$ python3 -q
>>> import numpy as np
>>> np.set_printoptions(precision=2, suppress=True, linewidth=120)
>>> A = np.loadtxt("block1.csv", delimiter=",")
>>> A
array([[0., 1., 1.],
       [1., 0., 1.],
       [1., 1., 0.]])
>>> np.round(np.linalg.eigvalsh(A).min(), 2)
np.float64(-1.0)
>>> np.linalg.eigvals(A)
array([-1.,  2., -1.])
>>> round(np.linalg.det(A[::-1]), 2)
np.float64(-2.0)
>>> np.kron(np.eye(2, dtype=int), A)
array([[0., 1., 1., 0., 0., 0.],
       [1., 0., 1., 0., 0., 0.],
       [1., 1., 0., 0., 0., 0.],
       [0., 0., 0., 0., 1., 1.],
       [0., 0., 0., 1., 0., 1.],
       [0., 0., 0., 1., 1., 0.]])
>>> out = np.linalg.inv(A)
>>> (np.abs(out) > 1e-9).astype(int)
array([[1, 1, 1],
       [1, 1, 1],
       [1, 1, 1]])
>>> print(A @ out)
[[1. 0. 0.]
 [0. 1. 0.]
 [0. 0. 1.]]
>>> out
array([[-0.5,  0.5,  0.5],
       [ 0.5, -0.5,  0.5],
       [ 0.5,  0.5, -0.5]])
>>> np.allclose(out, A.T)
False
>>> rng = np.random.default_rng(6522)
>>> idx = rng.permutation(3)
>>> out = A[:, idx] * rng.choice([-1, 1], 3)
>>> out
array([[ 1., -1., -0.],
       [ 1., -0., -1.],
       [ 0., -1., -1.]])
>>> Uu, _, Vt = np.linalg.svd(A.T @ out)
>>> np.round(Uu @ Vt, 2) + 0
array([[ 0.,  0., -1.],
       [ 0., -1.,  0.],
       [ 1.,  0.,  0.]])
>>> print(idx)
[2 1 0]
>>> out = np.array([[8]])
>>> cent = np.array([[-2]])
>>> F = np.block([[out, np.zeros((1, 1))], [np.zeros((1, 1)), cent]])
>>> F
array([[ 8.,  0.],
       [ 0., -2.]])
>>> F.reshape(2, -1)
array([[ 8.,  0.],
       [ 0., -2.]])
>>> T = F.reshape(2, 2, -1)
>>> T.sum(axis=1)
array([[ 8.],
       [-2.]])
>>> T.transpose(1, 0, 2)
array([[[ 8.],
        [ 0.]],

       [[ 0.],
        [-2.]]])
>>> round(np.linalg.det(F), 2)
np.float64(-16.0)
>>> np.flatnonzero(np.linalg.matrix_power((F != 0) + (F.T != 0) + np.eye(2), 2)[1])
array([1])
>>> (F != 0).astype(int)
array([[1, 0],
       [0, 1]])
>>> np.allclose(F @ F.T, F.T @ F)
True
>>> np.trace(F)
np.float64(6.0)
>>> np.allclose(F, F.T)
True
>>> print((F + F.T) / 2)
[[ 8.  0.]
 [ 0. -2.]]
>>> K = np.loadtxt("layer19.csv", delimiter=",")
>>> K
array([[ -2.,  -1.,   0.],
       [  0.,   0.,   2.],
       [  1.,  -1.,   1.],
       [  3.,  -3.,   1.],
       [  5.,  -4.,  -1.],
       [  6.,  -3.,  -1.],
       [  6.,  -2.,  -1.],
       [  6.,  -3.,   0.],
       [  8.,  -5.,   1.],
       [  8.,  -7.,   3.],
       [  7.,  -8.,   3.],
       [  6., -10.,   1.],
       [  8.,  -9.,   0.],
       [  7., -10.,   2.],
       [  6., -12.,   4.],
       [  4., -11.,   4.],
       [  2., -10.,   5.],
       [  0.,  -8.,   6.],
       [ -2.,  -9.,   8.],
       [ -1., -11.,   6.]])
>>> out = K / np.sqrt((K ** 2).mean(axis=1, keepdims=True))
>>> np.linalg.matrix_rank(K - K.mean(axis=1, keepdims=True))
np.int64(2)
>>> P = K @ np.linalg.solve(K.T @ K, K.T)
>>> np.round(P @ K[:, 0], 2) + 0
array([-2.,  0.,  1.,  3.,  5.,  6.,  6.,  6.,  8.,  8.,  7.,  6.,  8.,  7.,  6.,  4.,  2.,  0., -2., -1.])
>>> np.allclose(P @ P, P)
True
>>> print(np.trace(P))
3.0
>>> print(np.linalg.matrix_rank(np.eye(20) - P))
17
>>> np.round(np.linalg.eigvalsh(P), 2) + 0
array([0., 0., 0., 0., 0., 0., 0., 0., 0., 0., 0., 0., 0., 0., 0., 0., 0., 1., 1., 1.])
>>> idx = K[:, 2] > np.median(K[:, 2])
>>> u = K[idx].mean(axis=0) - K[~idx].mean(axis=0)
>>> print(u)
[-1.6 -4.5  4.2]
>>> print(idx.astype(int))
[0 1 0 0 0 0 0 0 0 1 1 0 0 1 1 1 1 1 1 1]
>>> G = np.cov(K, rowvar=False)
>>> print(np.argwhere(np.triu(np.abs(np.corrcoef(K.T)) > 0.8, 1)))
[]
>>> np.median(K, axis=0)
array([ 5.5, -7.5,  1.5])
>>> K.std(axis=0)
array([3.39, 3.82, 2.54])
>>> arr = np.load("dump.npy")
>>> arr
array([[1.  , 0.5 , 0.25, 0.12],
       [0.5 , 1.  , 0.5 , 0.25],
       [0.25, 0.5 , 1.  , 0.5 ],
       [0.12, 0.25, 0.5 , 1.  ]])
>>> ev, V = np.linalg.eigh(arr)
>>> np.abs(V[:, -1]).round(6).argmax()
np.int64(1)
>>> np.linalg.svd(arr, compute_uv=False)
array([2.08, 1.  , 0.54, 0.38])
>>> J = np.array([[-0.9, -6.9, 0.2], [1.3, -1.2, -1.1]])
>>> out = np.array([[6, 2], [6, 5], [3, -8]])
>>> np.einsum("ik,kj->ji", J, out)
array([[-46.2,  -2.7],
       [-37.9,   5.4]])
>>> out.T @ J.T
array([[-46.2,  -2.7],
       [-37.9,   5.4]])
